% python3 -q
>>> import numpy as np
>>> np.set_printoptions(precision=2, suppress=True, linewidth=160, floatmode="fixed")
>>> data = np.loadtxt("block3.csv", delimiter=",")
>>> data
array([[-0.40,  0.90,  0.50,  0.00,  1.60, -0.90],
       [-1.10,  1.80,  1.20,  1.50, -0.90, -0.60],
       [-0.90, -0.90,  0.30, -0.30,  1.30,  0.70]])
>>> W1 = np.array([[5, -5], [5, -3], [5, -4], [2, 0], [-2, 4], [0, 5]])
>>> coef = np.array([-3, 5])
>>> hid = np.maximum(data @ W1 + coef, 0)
>>> np.linalg.matrix_rank(hid)
np.int64(2)
>>> W2 = np.array([[2, 3], [-1, -2]])
>>> hid @ W2
array([[ -4.20,  -8.40],
       [ 22.60,  33.90],
       [-19.70, -39.40]])
>>> u = np.array([-1, 0, 2])
>>> np.convolve(data[2], u)
array([ 0.90,  0.90, -2.10, -1.50, -0.70, -1.30,  2.60,  1.40])
>>> np.cross(data[2, :3], data[1, :3])
array([-1.62,  0.75, -2.61])
>>> np.array([np.convolve(row, u, "same") for row in data])
array([[-0.90, -1.30,  1.80, -0.60,  0.90,  3.20],
       [-1.80, -3.40,  2.10,  3.30,  3.60, -1.80],
       [ 0.90, -2.10, -1.50, -0.70, -1.30,  2.60]])
>>> T = np.stack([data, 4 * data, data[::-1]])
>>> (T @ data.T).shape
(3, 3, 3)
>>> T.sum(axis=0)
array([[-2.90,  3.60,  2.80, -0.30,  9.30, -3.80],
       [-6.60, 10.80,  7.20,  9.00, -5.40, -3.60],
       [-4.90, -3.60,  2.00, -1.50,  8.10,  2.60]])
>>> data[3]
Traceback (most recent call last):
  File "<python-input-17>", line 1, in <module>
    data[3]
    ~~~~^^^
IndexError: index 3 is out of bounds for axis 0 with size 3
>>> data.shape
(3, 6)
>>> np.zeros(3, 6)
Traceback (most recent call last):
  File "<python-input-19>", line 1, in <module>
    np.zeros(3, 6)
    ~~~~~~~~^^^^^^
TypeError: Cannot interpret '6' as a data type
>>> np.abs(data).max()
np.float64(1.8)
>>> np.linalg.svd(data, compute_uv=False)
array([3.23, 2.34, 1.40])
>>> np.unravel_index(np.abs(data).argmax(), data.shape)
(np.int64(1), np.int64(1))
>>> W0 = np.loadtxt("arr.csv", delimiter=",")
>>> W0
array([[ 3.99,  0.00,  3.02, -2.03, -1.02],
       [ 4.00, -0.01,  2.96, -2.04, -1.02],
       [ 3.96, -0.02,  3.04, -2.00, -0.99],
       [ 4.01,  0.01,  2.97, -2.01, -1.01],
       [ 4.04,  0.00,  3.03, -2.01, -0.99],
       [ 5.00, -5.01, -5.02, -2.02,  3.97],
       [ 5.03, -5.00, -5.00, -2.01,  3.97],
       [ 5.03, -5.00, -5.00, -2.00,  4.03],
       [ 5.02, -4.97, -5.00, -2.00,  3.99],
       [ 5.02, -5.00, -5.03, -1.98,  4.01],
       [ 1.03,  0.02, -1.00, -1.98,  1.01],
       [ 0.99,  0.01, -1.01, -1.98,  1.00],
       [ 0.99,  0.04, -0.97, -2.02,  1.00],
       [ 1.03,  0.01, -1.00, -1.95,  0.97],
       [ 0.99, -0.04, -1.01, -1.99,  1.03]])
>>> cen = (W0 - W0.mean(axis=0)) / W0.std(axis=0)
>>> np.argwhere(np.abs(cen) > 2)
array([[13,  3]])
>>> cen.std(axis=0)
array([1.00, 1.00, 1.00, 1.00, 1.00])
>>> coef = np.linalg.lstsq(np.delete(cen, 0, axis=1), cen[:, 0])[0]
>>> np.abs(coef).argmax()
np.int64(0)
>>> coef.round(2) + 0
array([-2.07,  0.96,  0.00, -0.58])
>>> round(1 - np.var(cen[:, 0] - np.delete(cen, 0, axis=1) @ coef), 2)
np.float64(1.0)
>>> A = np.array([[-2, -1, 1], [-1, 6, 1], [1, 1, 4]])
>>> # symmetric, so the eigenvalues are real
>>> round(np.linalg.det(A.T), 2)
np.float64(-58.0)
>>> np.linalg.eigvals(A)
array([-2.32,  3.87,  6.45])
>>> B = np.linalg.inv(A)
>>> np.linalg.inv(B)
array([[-2.00, -1.00,  1.00],
       [-1.00,  6.00,  1.00],
       [ 1.00,  1.00,  4.00]])
>>> np.linalg.det(A) * B
array([[ 23.00,   5.00,  -7.00],
       [  5.00,  -9.00,   1.00],
       [ -7.00,   1.00, -13.00]])
>>> M = np.loadtxt("sample5.csv", delimiter=",")
>>> M
array([[4.00, 1.00, 0.00],
       [0.00, 4.00, 1.00],
       [0.00, 0.00, 4.00]])
>>> u = np.array([-2, -2, 3])
>>> np.correlate(W0[12], W0[7], "full")
array([  3.99,  -1.82,  -8.94, -11.35,  17.70,  13.15,   0.22, -15.16,   5.03])
>>> np.polyval(u, W0[12])
array([-0.94,  2.92,  3.06, -1.12, -1.00])
>>> np.convolve(W0[12], u)
array([-1.98, -2.06,  4.83,  6.10, -0.87, -8.06,  3.00])
>>> W1 = np.array([[3, 2, 0, 0, 0, 3], [0, 2, 5, 0, 5, 1], [3, 4, 0, 1, 0, 1]])
>>> coef = np.array([-1, -5, 4, 4, -1, -5])
>>> hid = np.maximum(A @ W1 + coef, 0)
>>> np.linalg.matrix_rank(hid)
np.int64(3)
>>> (hid > 0).astype(int)
array([[0, 0, 0, 1, 0, 0],
       [0, 1, 1, 1, 1, 0],
       [1, 1, 1, 1, 1, 1]])
>>> (hid > 0).mean(axis=0)
array([0.33, 0.67, 0.67, 1.00, 0.67, 0.33])
>>> W2 = np.array([[2, 0], [-1, -3], [3, 1], [3, -1], [-2, -3], [-1, 1]])
>>> hid @ W2
array([[ 15,  -5],
       [ 50, -85],
       [ 53, -53]])
>>> (hid @ W2).round(6).argmax(axis=1)
array([0, 0, 0])
>>> np.diff(M, axis=0)
array([[-4.00,  3.00,  1.00],
       [ 0.00, -4.00,  3.00]])
>>> np.linalg.svd(M, compute_uv=False)
array([4.74, 4.06, 3.33])
>>> np.unravel_index(np.abs(M).argmax(), M.shape)
(np.int64(0), np.int64(0))
>>> np.linalg.matrix_rank(M)
np.int64(3)
>>> np.zeros(3, 3)
Traceback (most recent call last):
  File "<python-input-58>", line 1, in <module>
    np.zeros(3, 3)
    ~~~~~~~~^^^^^^
TypeError: Cannot interpret '3' as a data type
